$ ipython --no-banner

In [1]: import numpy as np

In [2]: from numpy import linalg as LA

In [3]: np.set_printoptions(precision=2, suppress=True, linewidth=160, legacy="1.25")

In [4]: X = np.loadtxt("w.csv", delimiter=",")

In [5]: print(X)
[[ 0.    0.    0.    0.    0.    0.    0.  ]
 [ 0.    0.12 -0.05  0.09 -0.13  0.06  0.27]
 [ 0.   -0.05  0.02 -0.04  0.05 -0.02 -0.11]
 [ 0.    0.09 -0.04  0.07 -0.1   0.05  0.22]
 [ 0.   -0.13  0.05 -0.1   0.14 -0.06 -0.3 ]
 [ 0.    0.06 -0.02  0.05 -0.06  0.03  0.13]
 [ 0.    0.27 -0.11  0.22 -0.3   0.13  0.62]]

In [6]: Uu, s, Vh = LA.svd(X, full_matrices=False)

In [7]: print(Uu.shape, s.shape, Vh.shape)
(7, 7) (7,) (7, 7)

In [8]: print(np.round(Uu.T @ X @ Vh.T, 2) + 0)
[[1. 0. 0. 0. 0. 0. 0.]
 [0. 0. 0. 0. 0. 0. 0.]
 [0. 0. 0. 0. 0. 0. 0.]
 [0. 0. 0. 0. 0. 0. 0.]
 [0. 0. 0. 0. 0. 0. 0.]
 [0. 0. 0. 0. 0. 0. 0.]
 [0. 0. 0. 0. 0. 0. 0.]]

In [9]: print(np.round(Vh @ Vh.T, 2) + 0)
[[1. 0. 0. 0. 0. 0. 0.]
 [0. 1. 0. 0. 0. 0. 0.]
 [0. 0. 1. 0. 0. 0. 0.]
 [0. 0. 0. 1. 0. 0. 0.]
 [0. 0. 0. 0. 1. 0. 0.]
 [0. 0. 0. 0. 0. 1. 0.]
 [0. 0. 0. 0. 0. 0. 1.]]

In [10]: print((s > 1e-8).sum())
1

In [11]: print(np.flatnonzero(LA.matrix_power((X != 0) + (X.T != 0) + np.eye(7), 7)[3]))
[1 2 3 4 5 6]

In [12]: print(np.round(np.sort(LA.eigvals(X).real), 2) + 0)
[0. 0. 0. 0. 0. 0. 1.]

In [13]: print(X @ X)
[[ 0.    0.    0.    0.    0.    0.    0.  ]
 [ 0.    0.12 -0.05  0.09 -0.13  0.06  0.27]
 [ 0.   -0.05  0.02 -0.04  0.05 -0.02 -0.11]
 [ 0.    0.09 -0.04  0.07 -0.1   0.05  0.22]
 [ 0.   -0.13  0.05 -0.1   0.14 -0.06 -0.3 ]
 [ 0.    0.06 -0.02  0.05 -0.06  0.03  0.13]
 [ 0.    0.27 -0.11  0.22 -0.3   0.13  0.62]]

In [14]: x = np.array([-2, -1, -3, -2, 0, -2, 0])

In [15]: print(round(float((x - X @ x) @ (X @ x)), 2))
-0.0

In [16]: print(round(float(np.trace(X)), 2))
1.0

In [17]: print(LA.eigvalsh(2 * X - np.eye(7)))
[-1. -1. -1. -1. -1. -1.  1.]

In [18]: Uu, s, Vh = LA.svd(X)

In [19]: evecs = Vh[:(s > 1e-8).sum()]

In [20]: rng = np.random.default_rng(3076)

In [21]: x = X[3] + -3 * X[2] + rng.integers(2) * np.eye(7)[2]

In [22]: print(x)
[ 0.    0.23 -0.09  0.19 -0.26  0.12  0.54]

In [23]: print(np.diag(evecs.T @ evecs))
[0.   0.12 0.02 0.07 0.14 0.03 0.62]

In [24]: print(np.allclose(evecs.T @ evecs @ x, x))
True

In [25]: print(LA.matrix_rank(np.vstack([X, x])))
1

In [26]: print(round(LA.norm(x - evecs.T @ evecs @ x), 2))
0.0

In [27]: labels = rng.integers(0, 3, 8)

In [28]: F = np.triu((labels[:, None] == labels) & (rng.random((8, 8)) < 0.8), 1).astype(int)

In [29]: F += F.T

In [30]: print(F)
[[0 0 0 0 0 1 0 1]
 [0 0 0 0 0 0 1 0]
 [0 0 0 1 0 0 0 0]
 [0 0 1 0 0 0 0 0]
 [0 0 0 0 0 0 0 1]
 [1 0 0 0 0 0 0 1]
 [0 1 0 0 0 0 0 0]
 [1 0 0 0 1 1 0 0]]

In [31]: # equal to its transpose

In [32]: out = LA.inv(F)

In [33]: print(F @ out)
[[1. 0. 0. 0. 0. 0. 0. 0.]
 [0. 1. 0. 0. 0. 0. 0. 0.]
 [0. 0. 1. 0. 0. 0. 0. 0.]
 [0. 0. 0. 1. 0. 0. 0. 0.]
 [0. 0. 0. 0. 1. 0. 0. 0.]
 [0. 0. 0. 0. 0. 1. 0. 0.]
 [0. 0. 0. 0. 0. 0. 1. 0.]
 [0. 0. 0. 0. 0. 0. 0. 1.]]

In [34]: O, Rm = LA.qr(F)

In [35]: print(np.round(O.T @ O, 2) + 0)
[[1. 0. 0. 0. 0. 0. 0. 0.]
 [0. 1. 0. 0. 0. 0. 0. 0.]
 [0. 0. 1. 0. 0. 0. 0. 0.]
 [0. 0. 0. 1. 0. 0. 0. 0.]
 [0. 0. 0. 0. 1. 0. 0. 0.]
 [0. 0. 0. 0. 0. 1. 0. 0.]
 [0. 0. 0. 0. 0. 0. 1. 0.]
 [0. 0. 0. 0. 0. 0. 0. 1.]]

In [36]: print(np.trace(O @ O.T))
8.0

In [37]: print(O.round(2) + 0)
[[ 0.    0.    0.    0.    0.    1.    0.    0.  ]
 [ 0.    0.    0.    0.    0.    0.   -1.    0.  ]
 [ 0.    0.    0.   -1.    0.    0.    0.    0.  ]
 [ 0.    0.   -1.    0.    0.    0.    0.    0.  ]
 [ 0.    0.    0.    0.    0.    0.    0.   -1.  ]
 [-0.71  0.    0.    0.    0.71  0.    0.    0.  ]
 [ 0.   -1.    0.    0.    0.    0.    0.    0.  ]
 [-0.71  0.    0.    0.   -0.71  0.    0.    0.  ]]

In [38]: print(Rm)
[[-1.41  0.    0.    0.   -0.71 -0.71  0.   -0.71]
 [ 0.   -1.    0.    0.    0.    0.    0.    0.  ]
 [ 0.    0.   -1.    0.    0.    0.    0.    0.  ]
 [ 0.    0.    0.   -1.    0.    0.    0.    0.  ]
 [ 0.    0.    0.    0.   -0.71 -0.71  0.    0.71]
 [ 0.    0.    0.    0.    0.    1.    0.    1.  ]
 [ 0.    0.    0.    0.    0.    0.   -1.    0.  ]
 [ 0.    0.    0.    0.    0.    0.    0.   -1.  ]]

In [39]: print(O.shape, Rm.shape)
(8, 8) (8, 8)
